% python3 -q
>>> import numpy as np
>>> np.set_printoptions(precision=1, suppress=True, linewidth=140, legacy="1.25")
>>> rnd = lambda a: np.round(a, 1) + 0
>>> data = np.array([[2, -1], [-2, 2], [-2, 2], [-1, 1]])
>>> def softmax(z):
...     e = np.exp(z - z.max(axis=-1, keepdims=True))
...     return e / e.sum(axis=-1, keepdims=True)
... 
>>> print(rnd(softmax(10 * data[1])))
[0. 1.]
>>> print(rnd(softmax(data[1])))
[0. 1.]
>>> scores = data @ data.T / np.sqrt(2)
>>> print(rnd(softmax(scores)))
[[1.  0.  0.  0. ]
 [0.  0.5 0.5 0. ]
 [0.  0.5 0.5 0. ]
 [0.  0.4 0.4 0.1]]
>>> print(softmax(scores).round(6).argmax(axis=1))
[0 1 1 1]
>>> print(rnd(softmax(scores)[1] @ data))
[-2.  2.]
>>> q, r_ = np.linalg.qr(data)
>>> print(rnd(q @ r_))
[[ 2. -1.]
 [-2.  2.]
 [-2.  2.]
 [-1.  1.]]
>>> print(np.allclose(r_.T @ r_, data.T @ data))
True
>>> print(q.shape, r_.shape)
(4, 2) (2, 2)
>>> print(rnd(np.abs(np.diag(r_))))
[3.6 0.8]
>>> vec = np.array([1, 1])
>>> rhs = data @ vec
>>> print(rhs)
[1 0 0 0]
>>> print(rnd(np.linalg.lstsq(data, rhs)[0]))
[1. 1.]
>>> rng = np.random.default_rng(68219)
>>> rhs = rhs + 0.3 * rng.normal(size=4)
>>> print(rnd(rhs))
[ 1.2 -0.2 -0.1 -0.5]
>>> c, *_ = np.linalg.lstsq(data, rhs)
>>> print(rnd(np.linalg.norm(rhs - data @ c)))
0.4
>>> print(rnd(c))
[1.  0.9]
>>> print([round(float(np.linalg.norm(np.linalg.solve(data.T @ data + lam * np.eye(2), data.T @ rhs))), 2) for lam in (0, 1, 10, 100)])
[1.38, 0.42, 0.13, 0.03]
